$ python3 -q
>>> import numpy as np
>>> np.set_printoptions(precision=2, suppress=True, linewidth=160, sign=" ")
>>> rd = lambda a: np.round(a, 2) + 0
>>> J = np.load("mat.npy")
>>> J
array([[-1, -1,  0,  0],
       [ 2,  0,  1,  3],
       [ 2, -3, -2,  5],
       [-1, -6, -4,  2],
       [ 0, -8, -2,  3],
       [ 3, -5, -1,  5],
       [ 6, -5, -1,  2],
       [ 3, -3,  0,  5],
       [ 0, -2,  1,  6],
       [ 1,  0, -1,  3],
       [ 0, -3, -1,  4],
       [-1, -6, -3,  6],
       [-4, -5, -6,  5],
       [-3, -4, -6,  4],
       [-1, -1, -4,  4]])
>>> Ac = J - J.mean(axis=1)
Traceback (most recent call last):
  File "<python-input-5>", line 1, in <module>
    Ac = J - J.mean(axis=1)
         ~~^~~~~~~~~~~~~~~~
ValueError: operands could not be broadcast together with shapes (15,4) (15,) 
>>> Ac = J - J.mean(axis=0)
>>> left, sigma, vt = np.linalg.svd(Ac, full_matrices=False)
>>> rd(sigma)
array([ 12.08,   8.76,   6.06,   4.37])
>>> labels = J[:, 2] > np.median(J[:, 2])
>>> u = J[labels].mean(axis=0) - J[~labels].mean(axis=0)
>>> np.argsort(-np.abs(u).round(6), kind="stable")
array([ 2,  1,  0,  3])
>>> rd((((J - J.mean(axis=0)) @ u > 0) == labels).mean())
np.float64(0.67)
>>> labels.astype(int)
array([ 1,  1,  0,  0,  0,  0,  0,  1,  1,  0,  0,  0,  0,  0,  0])
>>> rd(u)
array([ 0.82,  2.68,  3.32, -0.41])
>>> G = np.cov(J, rowvar=False)
>>> rd(np.polyfit(J[:, 1], J[:, 0], 1))
array([ 0.09,  0.7 ])
>>> np.argsort(-J.std(axis=0).round(6), kind="stable")
array([ 0,  1,  2,  3])
>>> np.argwhere(np.triu(np.abs(np.corrcoef(J.T)) > 0.8, 1))
array([], shape=(0, 2), dtype=int64)
>>> A = np.load("block3.npy")
>>> A
array([[  2.95, -14.79,  -5.9 ],
       [-10.8 ,  -0.02, -13.63],
       [ 27.29, -16.43, -11.28],
       [ 18.31,   9.56,  28.57],
       [-11.8 ,  14.3 , -22.65],
       [ -1.78, -33.01,  11.55],
       [-10.14,   0.87,   7.88],
       [-24.76,  10.84,  17.44],
       [ 11.83,  -4.53,  -2.12],
       [ 19.77,   5.94,   9.51]])
>>> D = np.linalg.norm(A[:, None] - A[None], axis=-1)
>>> rd(np.linalg.norm(A - A.mean(axis=0), axis=1))
array([ 14.41,  20.39,  31.59,  33.52,  32.97,  32.01,  14.06,  33.84,  10.71,  21.1 ])
>>> rd(np.linalg.norm(A, axis=1))
array([ 16.19,  17.39,  33.79,  35.25,  29.27,  35.02,  12.87,  32.17,  12.84,  22.73])
>>> O, r_ = np.linalg.qr(A)
>>> np.allclose(r_.T @ r_, A.T @ A)
True
>>> rd(np.abs(np.diag(r_)))
array([ 50.94,  43.48,  47.27])
>>> O.shape, r_.shape
((10, 3), (3, 3))
>>> Ac = A - A.mean(axis=0)
>>> evecs = np.linalg.svd(Ac)[2][:2]
>>> A2 = Ac - Ac @ evecs.T @ evecs
>>> rd(A2.std(axis=0))
array([ 6.39,  9.8 ,  4.01])
>>> rd(np.linalg.norm(A2) / np.linalg.norm(Ac))
np.float64(0.48)
>>> rd(np.cov(Ac @ evecs.T, rowvar=False))
array([[ 325.06,    0.  ],
       [   0.  ,  255.95]])
>>> Ac = A - A.mean(axis=0)
>>> left, sigma, vt = np.linalg.svd(Ac, full_matrices=False)
>>> np.linalg.matrix_rank(Ac)
np.int64(3)
>>> rd(np.abs(vt[-1]))
array([ 0.52,  0.79,  0.32])
>>> rd(vt[0] * np.sign(vt[0, np.abs(vt[0]).argmax()]))
array([ 0.85, -0.5 ,  0.14])
>>> A2 = np.array([[4, 1], [0, 5], [5, 5]])
>>> np.vstack([A, A2.T]).shape
(12, 3)
>>> np.linalg.matrix_rank(A @ A2)
np.int64(2)
>>> data = np.array([[-1, 1, -1, 1], [-2, 1, -2, 1], [-1, 1, -1, 1], [-2, 1, -2, 1]])
>>> left, sigma, vt = np.linalg.svd(data)
>>> rd(sigma)
array([ 5.24,  0.76,  0.  ,  0.  ])
>>> np.argmax(sigma[:-1] / (sigma[1:] + 1e-6)) + 1
np.int64(2)
>>> A2 = left[:, :2] @ np.diag(sigma[:2]) @ vt[:2]
>>> rd(np.linalg.norm(data - A2) / np.linalg.norm(data))
np.float64(0.0)
>>> np.linalg.matrix_rank(data, rtol=0.05)
np.int64(2)
>>> rd(np.abs(data - A2).max())
np.float64(0.0)
>>> (data + data.T) / 2
array([[-1. , -0.5, -1. , -0.5],
       [-0.5,  1. , -0.5,  1. ],
       [-1. , -0.5, -1. , -0.5],
       [-0.5,  1. , -0.5,  1. ]])
>>> assert data == data.T
Traceback (most recent call last):
  File "<python-input-51>", line 1, in <module>
    assert data == data.T
           ^^^^^^^^^^^^^^
ValueError: The truth value of an array with more than one element is ambiguous. Use a.any() or a.all()
>>> np.trace(data)
np.int64(0)
>>> data @ data
array([[-2,  0, -2,  0],
       [ 0, -2,  0, -2],
       [-2,  0, -2,  0],
       [ 0, -2,  0, -2]])
>>> rd(np.sort(np.abs(np.linalg.eigvals(data))))
array([ 0.,  0.,  2.,  2.])
>>> np.linalg.determinant(data)
Traceback (most recent call last):
  File "<python-input-55>", line 1, in <module>
    np.linalg.determinant(data)
    ^^^^^^^^^^^^^^^^^^^^^
AttributeError: module 'numpy.linalg' has no attribute 'determinant'
>>> data.inv()
Traceback (most recent call last):
  File "<python-input-56>", line 1, in <module>
    data.inv()
    ^^^^^^^^
AttributeError: 'numpy.ndarray' object has no attribute 'inv'
>>> rd(np.linalg.eigvals(data))
array([ 0.+2.j,  0.-2.j,  0.+0.j,  0.+0.j])
>>> rd(np.linalg.det(data[::-1]))
np.float64(0.0)
>>> rd(np.linalg.eigvals(data).sum().real)
np.float64(0.0)
>>> np.kron(np.eye(2, dtype=int), data)
array([[-1,  1, -1,  1,  0,  0,  0,  0],
       [-2,  1, -2,  1,  0,  0,  0,  0],
       [-1,  1, -1,  1,  0,  0,  0,  0],
       [-2,  1, -2,  1,  0,  0,  0,  0],
       [ 0,  0,  0,  0, -1,  1, -1,  1],
       [ 0,  0,  0,  0, -2,  1, -2,  1],
       [ 0,  0,  0,  0, -1,  1, -1,  1],
       [ 0,  0,  0,  0, -2,  1, -2,  1]])
>>> E = np.load("m.npy")
>>> E
array([[-4, -9,  5,  9, -9],
       [ 0, -9,  3, -8,  0],
       [ 0,  0,  8,  5,  3],
       [ 0,  0,  0, -8,  8],
       [ 0,  0,  0,  0,  3]])
>>> # triangular: eigenvalues sit on the diagonal
>>> O, evecs = np.linalg.qr(E[:, :3])[0], np.linalg.qr(E[:, 3:])[0]
>>> sigma = np.linalg.svd(O.T @ evecs, compute_uv=False)
>>> rd(np.degrees(np.arccos(sigma.clip(0, 1))))
array([ 14.18,  42.24])
>>> (sigma > 0.9).sum()
np.int64(1)
>>> rng = np.random.default_rng(7674)
>>> W0 = np.array([[1, 1, -2, -3], [-3, 3, 1, -3], [0, 3, -1, -3], [0, 1, -2, 1]]) * (rng.random((4, 4)) < 0.3)
>>> W0
array([[ 0,  0,  0, -3],
       [ 0,  0,  0,  0],
       [ 0,  0, -1,  0],
       [ 0,  1,  0,  0]])
>>> np.linalg.cond(W0) > 100
np.True_
>>> np.linalg.matrix_rank(W0, rtol=0.1)
np.int64(3)
>>> np.argsort(-np.linalg.norm(W0, axis=0).round(6), kind="stable")[:3]
array([ 3,  1,  2])
>>> rd(np.linalg.norm(W0, 2) / np.linalg.norm(W0))
np.float64(0.9)
>>> A2 = np.array([[3, 2, 3, 3], [1, 2, -2, 2], [3, 0, 2, -3], [-1, -2, 2, -3]])
>>> F = np.tril(A2)
>>> F
array([[ 3,  0,  0,  0],
       [ 1,  2,  0,  0],
       [ 3,  0,  2,  0],
       [-1, -2,  2, -3]])
>>> # triangular, det is the product of the diagonal
>>> A2 = np.linalg.inv(F)
>>> np.allclose(A2, F.T)
False
>>> rd(np.linalg.inv(A2))
array([[ 3.,  0.,  0.,  0.],
       [ 1.,  2.,  0.,  0.],
       [ 3.,  0.,  2.,  0.],
       [-1., -2.,  2., -3.]])
>>> rd(F @ A2)
array([[ 1.,  0.,  0.,  0.],
       [ 0.,  1.,  0.,  0.],
       [ 0.,  0.,  1.,  0.],
       [ 0.,  0.,  0.,  1.]])
>>> rd(np.linalg.cond(F))
np.float64(4.44)
>>> (np.abs(A2) > 1e-9).astype(int)
array([[ 1,  0,  0,  0],
       [ 1,  1,  0,  0],
       [ 1,  0,  1,  0],
       [ 1,  1,  1,  1]])
>>> rd(np.linalg.det(F) * A2)
array([[-12.,   0.,   0.,   0.],
       [  6., -18.,   0.,   0.],
       [ 18.,   0., -18.,   0.],
       [ 12.,  12., -12.,  12.]])
>>> labels = rng.permutation(4)
>>> labels
array([ 3,  0,  2,  1])
>>> A2 = F[labels][:, labels]
>>> np.diag(A2)
array([-3,  3,  2,  2])
>>> np.allclose(A2, F)
False
>>> rd(np.linalg.det(A2)), rd(np.linalg.det(F[labels]))
(np.float64(-36.0), np.float64(-36.0))
>>> A2
array([[-3, -1,  2, -2],
       [ 0,  3,  0,  0],
       [ 0,  3,  2,  0],
       [ 0,  1,  0,  2]])
>>> vals, evecs = np.linalg.eig(A2)
>>> rd(np.sort(np.linalg.eigvals(A2.T)))
array([-3.,  2.,  2.,  3.])
>>> rd(np.sort(np.linalg.eigvals(A2 @ A2)))
array([ 4.,  4.,  9.,  9.])
>>> rd(np.sort(np.linalg.eigvals(np.linalg.inv(A2))))
array([-0.33,  0.33,  0.5 ,  0.5 ])
>>> A2 @ evecs[:, 0] - vals[0] * evecs[:, 0]
array([ 0.,  0.,  0.,  0.])
>>> x = np.array([-1, 2, -1, 5])
>>> rhs = F @ x
>>> coef, lr = np.zeros(4), 1 / np.linalg.norm(F, 2) ** 2
>>> for i in range(12):
...     coef -= lr * F.T @ (F @ coef - rhs)
...     if i % 2 == 0: print(i, round(np.linalg.norm(F @ coef - rhs), 2))
... 
0 4.9
2 2.63
4 2.35
6 2.11
8 1.89
10 1.7
>>> rd(np.linalg.cond(F))
np.float64(4.44)
>>> rd(coef)
array([-0.64,  2.09, -2.03,  3.99])
>>> rd(data @ np.linalg.pinv(data) @ data)
array([[-1.,  1., -1.,  1.],
       [-2.,  1., -2.,  1.],
       [-1.,  1., -1.,  1.],
       [-2.,  1., -2.,  1.]])
>>> np.allclose(data[:-1].T @ np.linalg.lstsq(data[:-1].T, data[-1])[0], data[-1])
True
>>> np.unique(data.round(6), axis=0).shape
(2, 4)
>>> X = rng.normal(size=(29, 5)) + 20 * np.array([0, -1, 1, 3, -8])
>>> rd(X)
array([[   0.49,  -21.09,   19.3 ,   60.34, -160.29],
       [   1.77,  -20.64,   23.27,   59.51, -159.98],
       [   0.08,  -20.02,   19.49,   60.02, -160.51],
       [   0.27,  -19.12,   20.75,   58.83, -160.82],
       [   0.79,  -20.  ,   19.98,   60.83, -160.9 ],
       [  -0.75,  -20.73,   19.71,   61.01, -159.69],
       [   0.68,  -20.34,   19.25,   60.24, -159.75],
       [  -0.78,  -19.44,   19.39,   59.66, -158.78],
       [  -0.46,  -19.27,   19.88,   60.07, -159.64],
       [  -0.61,  -20.46,   19.4 ,   58.17, -160.  ],
       [  -0.98,  -20.94,   19.61,   58.6 , -159.31],
       [  -0.73,  -19.8 ,   20.44,   59.6 , -159.42],
       [   0.53,  -19.46,   19.26,   60.87, -160.94],
       [  -1.5 ,  -21.49,   20.02,   59.69, -160.4 ],
       [  -1.02,  -18.03,   20.77,   58.78, -160.94],
       [   0.15,  -19.31,   19.93,   59.37, -161.86],
       [  -0.44,  -19.93,   19.79,   61.43, -159.31],
       [  -0.3 ,  -19.76,   19.97,   59.99, -159.48],
       [   0.25,  -21.92,   20.35,   58.99, -160.86],
       [  -1.73,  -20.91,   19.88,   59.82, -160.88],
       [  -1.77,  -19.29,   20.6 ,   61.42, -159.95],
       [   0.25,  -21.58,   19.51,   58.52, -160.92],
       [   0.9 ,  -20.51,   21.83,   58.78, -159.76],
       [   0.92,  -19.21,   20.6 ,   60.12, -158.84],
       [  -0.09,  -20.34,   20.53,   59.86, -160.9 ],
       [   1.36,  -18.58,   18.82,   60.43, -158.74],
       [   0.31,  -18.13,   18.71,   60.63, -160.76],
       [  -2.87,  -20.6 ,   20.15,   59.53, -160.17],
       [   0.06,  -18.33,   21.74,   61.66, -160.37]])
>>> G = np.cov(X, rowvar=False)
>>> np.argwhere(np.triu(np.abs(np.corrcoef(X.T)) > 0.8, 1))
array([], shape=(0, 2), dtype=int64)
>>> rd(np.linalg.eigvalsh(G)[::-1])
array([ 1.37,  1.13,  0.77,  0.62,  0.54])
>>> rd(np.polyfit(X[:, 0], X[:, 2], 1))
array([  0.16,  20.13])
>>> rd(np.corrcoef(X[:, 0], X[:, 2])[0, 1])
np.float64(0.17)
>>> rd(G)
array([[ 1.03,  0.14,  0.17,  0.05,  0.02],
       [ 0.14,  1.04, -0.01,  0.33,  0.06],
       [ 0.17, -0.01,  0.91, -0.09, -0.04],
       [ 0.05,  0.33, -0.09,  0.85,  0.11],
       [ 0.02,  0.06, -0.04,  0.11,  0.6 ]])
>>> rd(X.std(axis=0))
array([ 1.  ,  1.  ,  0.94,  0.91,  0.76])
>>> rd(np.median(X, axis=0))
array([   0.06,  -20.  ,   19.93,   59.86, -160.17])
